In [1]: import numpy as np

In [2]: np.set_printoptions(precision=2, suppress=True, linewidth=160, floatmode="fixed")

In [3]: X = np.loadtxt("x.csv", delimiter=",")

In [4]: X
Out[4]: 
array([[-0.57,  0.13, -0.06,  0.81,  0.01],
       [ 0.06, -0.47,  0.76,  0.17,  0.41],
       [ 0.45, -0.41, -0.01,  0.39, -0.69],
       [-0.63, -0.13,  0.36, -0.39, -0.56],
       [-0.27, -0.76, -0.55, -0.11,  0.21]])

In [5]: O, r_ = np.linalg.qr(X)

In [6]: np.round(O.T @ O, 2) + 0
Out[6]: 
array([[1.00, 0.00, 0.00, 0.00, 0.00],
       [0.00, 1.00, 0.00, 0.00, 0.00],
       [0.00, 0.00, 1.00, 0.00, 0.00],
       [0.00, 0.00, 0.00, 1.00, 0.00],
       [0.00, 0.00, 0.00, 0.00, 1.00]])

In [7]: np.abs(np.diag(r_))
Out[7]: array([1.00, 1.00, 1.00, 1.00, 1.00])

In [8]: O
Out[8]: 
array([[-0.57,  0.13, -0.06,  0.81,  0.01],
       [ 0.06, -0.47,  0.76,  0.17,  0.41],
       [ 0.45, -0.41, -0.01,  0.39, -0.69],
       [-0.63, -0.13,  0.36, -0.39, -0.56],
       [-0.27, -0.76, -0.55, -0.11,  0.21]])

In [9]: round(float(abs(r_[0, 0])), 2), round(np.linalg.norm(X[:, 0]), 2)
Out[9]: (1.0, np.float64(1.0))

In [10]: r_.round(2) + 0
Out[10]: 
array([[1.00, 0.00, 0.00, 0.00, 0.00],
       [0.00, 1.00, 0.00, 0.00, 0.00],
       [0.00, 0.00, 1.00, 0.00, 0.00],
       [0.00, 0.00, 0.00, 1.00, 0.00],
       [0.00, 0.00, 0.00, 0.00, 1.00]])

In [11]: np.allclose(r_.T @ r_, X.T @ X)
Out[11]: True

In [12]: np.round(np.trace(O @ O.T), 2)
Out[12]: np.float64(5.0)

In [13]: rng = np.random.default_rng(378)

In [14]: A2 = X + rng.integers(-2, 3, (5, 4)) @ rng.integers(-2, 3, (4, 5))

In [15]: A2
Out[15]: 
array([[ -1.57,  -2.87,   5.94,   4.81,   7.01],
       [ -5.94,   0.53,  10.76,   8.17,   3.41],
       [ -1.55,   4.59,  -4.01,  -1.61, -10.69],
       [  1.37,  -7.13,  -3.64,  -2.39,   6.44],
       [  4.73,   9.24,   3.45,  -0.11,  -1.79]])

In [16]: np.linalg.matrix_rank(A2 - X, tol=1e-8)
Out[16]: np.int64(4)

In [17]: A2 - X
Out[17]: 
array([[ -1.00,  -3.00,   6.00,   4.00,   7.00],
       [ -6.00,   1.00,  10.00,   8.00,   3.00],
       [ -2.00,   5.00,  -4.00,  -2.00, -10.00],
       [  2.00,  -7.00,  -4.00,  -2.00,   7.00],
       [  5.00,  10.00,   4.00,   0.00,  -2.00]])
